>>> import numpy as np
>>> import numpy.linalg as la
>>> np.set_printoptions(precision=2, suppress=True, linewidth=200)
>>> rnd = lambda a: np.round(a, 2) + 0
>>> E = np.load("block11.npy")
>>> rnd(E)
array([[-1.81, -0.22, -0.32,  1.09, -0.15, -0.16,  0.12,  0.31],
       [-0.22, -1.58, -0.96,  0.77,  0.13,  0.28,  0.38, -0.43],
       [-0.32, -0.96, -2.68, -0.41, -0.26, -0.88,  0.34, -0.26],
       [ 1.09,  0.77, -0.41, -2.97, -0.14,  0.37,  0.5 , -0.34],
       [-0.15,  0.13, -0.26, -0.14, -1.93,  0.07,  0.11, -0.26],
       [-0.16,  0.28, -0.88,  0.37,  0.07, -1.85,  0.39, -0.45],
       [ 0.12,  0.38,  0.34,  0.5 ,  0.11,  0.39, -2.2 ,  0.23],
       [ 0.31, -0.43, -0.26, -0.34, -0.26, -0.45,  0.23, -1.98]])
>>> U, sigma, vt = la.svd(E)
>>> evecs = vt[:(sigma > 1e-8).sum()]
>>> rng = np.random.default_rng(591)
>>> x = E[0] + 3 * E[7] + rng.integers(2) * np.eye(8)[4]
>>> rnd(x)
array([-0.87, -1.51, -1.1 ,  0.07, -0.93, -1.52,  0.82, -5.63])
>>> la.matrix_rank(np.vstack([E, x]))
np.int64(7)
>>> print(np.allclose(evecs.T @ evecs @ x, x))
True
>>> rnd(la.norm(x - evecs.T @ evecs @ x))
np.float64(0.0)
>>> print([round(float(x), 2) for x in la.svd(E, compute_uv=False)[:3]])
[4.0, 4.0, 2.0]
>>> la.cond(E) > 100
np.True_
>>> la.matrix_rank(E, rtol=0.1)
np.int64(7)
>>> np.unique(E.round(6), axis=0).shape
(8, 8)
>>> rnd(np.trace(la.pinv(E) @ E))
np.float64(7.0)
>>> r = la.matrix_rank(E)
>>> r
np.int64(7)
>>> N = la.svd(E)[2][r:].T
>>> la.matrix_rank(E.T @ E), la.matrix_rank(E @ E.T)
(np.int64(7), np.int64(7))
>>> rnd(N[:, 0] / N[np.abs(N[:, 0]).round(6).argmax(), 0])
array([ 0.26,  1.  , -0.67,  0.63,  0.18,  0.74,  0.33, -0.35])
>>> N.shape
(8, 1)
>>> [int(la.matrix_rank(E[:, :j + 1])) for j in range(8)]
[1, 2, 3, 4, 5, 6, 7, 7]
>>> rnd(E @ N)
array([[0.],
       [0.],
       [0.],
       [0.],
       [0.],
       [0.],
       [0.],
       [0.]])
>>> vals, evecs = la.eigh(E)
>>> print(rnd(la.eigvalsh(E @ E)))
[ 0.  1.  4.  4.  4.  4. 16. 16.]
>>> print(rnd(vals))
[-4. -4. -2. -2. -2. -2. -1.  0.]
>>> print(rnd(evecs @ np.diag(vals) @ evecs.T))
[[-1.81 -0.22 -0.32  1.09 -0.15 -0.16  0.12  0.31]
 [-0.22 -1.58 -0.96  0.77  0.13  0.28  0.38 -0.43]
 [-0.32 -0.96 -2.68 -0.41 -0.26 -0.88  0.34 -0.26]
 [ 1.09  0.77 -0.41 -2.97 -0.14  0.37  0.5  -0.34]
 [-0.15  0.13 -0.26 -0.14 -1.93  0.07  0.11 -0.26]
 [-0.16  0.28 -0.88  0.37  0.07 -1.85  0.39 -0.45]
 [ 0.12  0.38  0.34  0.5   0.11  0.39 -2.2   0.23]
 [ 0.31 -0.43 -0.26 -0.34 -0.26 -0.45  0.23 -1.98]]
>>> vals.sum(), rnd(np.trace(E))
(np.float64(-17.0), np.float64(-17.0))
